% ipython --no-banner

In [1]: import numpy as np

In [2]: np.set_printoptions(precision=2, suppress=True, linewidth=160)

In [3]: rd = lambda a: np.round(a, 2) + 0

In [4]: M = np.load("x.npy")

In [5]: print(rd(M))
[[-0.61 -2.05  1.59]
 [-2.13  1.39  0.42]
 [-1.51 -1.09 -2.24]]

In [6]: rng = np.random.default_rng(34920)

In [7]: out = M + rng.integers(-2, 3, (3, 1)) @ rng.integers(-2, 3, (1, 3))

In [8]: print(rd(out))
[[-2.61 -0.05 -0.41]
 [-1.13  0.39  1.42]
 [-3.51  0.91 -4.24]]

In [9]: print(rd(out - M))
[[-2.  2. -2.]
 [ 1. -1.  1.]
 [-2.  2. -2.]]

In [10]: print(np.linalg.matrix_rank(out - M, tol=1e-8))
1

In [11]: J = np.array([[2, 2], [1, 0], [1, 2]]) * (rng.random((3, 2)) < 0.3)

In [12]: print(J)
[[0 0]
 [1 0]
 [0 2]]

In [13]: q, r_ = np.linalg.qr(J)

In [14]: print(np.abs(np.diag(r_)))
[1. 2.]

In [15]: print(np.trace(q @ q.T))
2.0

In [16]: print(q @ r_)
[[0. 0.]
 [1. 0.]
 [0. 2.]]

In [17]: print(q)
[[ 0.  0.]
 [-1.  0.]
 [-0. -1.]]

In [18]: print(np.allclose(r_.T @ r_, J.T @ J))
True

In [19]: print(rd(np.linalg.pinv(J)))
[[0.  1.  0. ]
 [0.  0.  0.5]]

In [20]: print(J.T @ J)
[[1 0]
 [0 4]]

In [21]: vec = np.array([1, 2])

In [22]: target = J @ vec

In [23]: print(rd(np.linalg.lstsq(J, target)[0]))
[1. 2.]

In [24]: print(target)
[0 1 4]

In [25]: target = target + 0.1 * rng.normal(size=3)

In [26]: print(rd(target))
[-0.06  1.03  4.08]

In [27]: c, *_ = np.linalg.lstsq(J, target)

In [28]: print([round(float(np.linalg.norm(np.linalg.solve(J.T @ J + lam * np.eye(2), J.T @ target))), 2) for lam in (0, 1, 10, 100)])
[2.29, 1.71, 0.59, 0.08]

In [29]: print(rd(c))
[1.03 2.04]

In [30]: print(J.T @ (target - J @ c))
[0. 0.]

In [31]: theta = np.radians(151)

In [32]: r_ = np.eye(2)

In [33]: r_[1, 1] = r_[0, 0] = np.cos(theta)

In [34]: r_[1, 0], r_[0, 1] = -np.sin(theta), np.sin(theta)

In [35]: print(rd(r_))
[[-0.87  0.48]
 [-0.48 -0.87]]

In [36]: out = J @ r_.T

In [37]: print(rd(out))
[[ 0.    0.  ]
 [-0.87 -0.48]
 [ 0.97 -1.75]]

In [38]: print(rd(np.linalg.svd(J, compute_uv=False)), rd(np.linalg.svd(out, compute_uv=False)))
[2. 1.] [2. 1.]
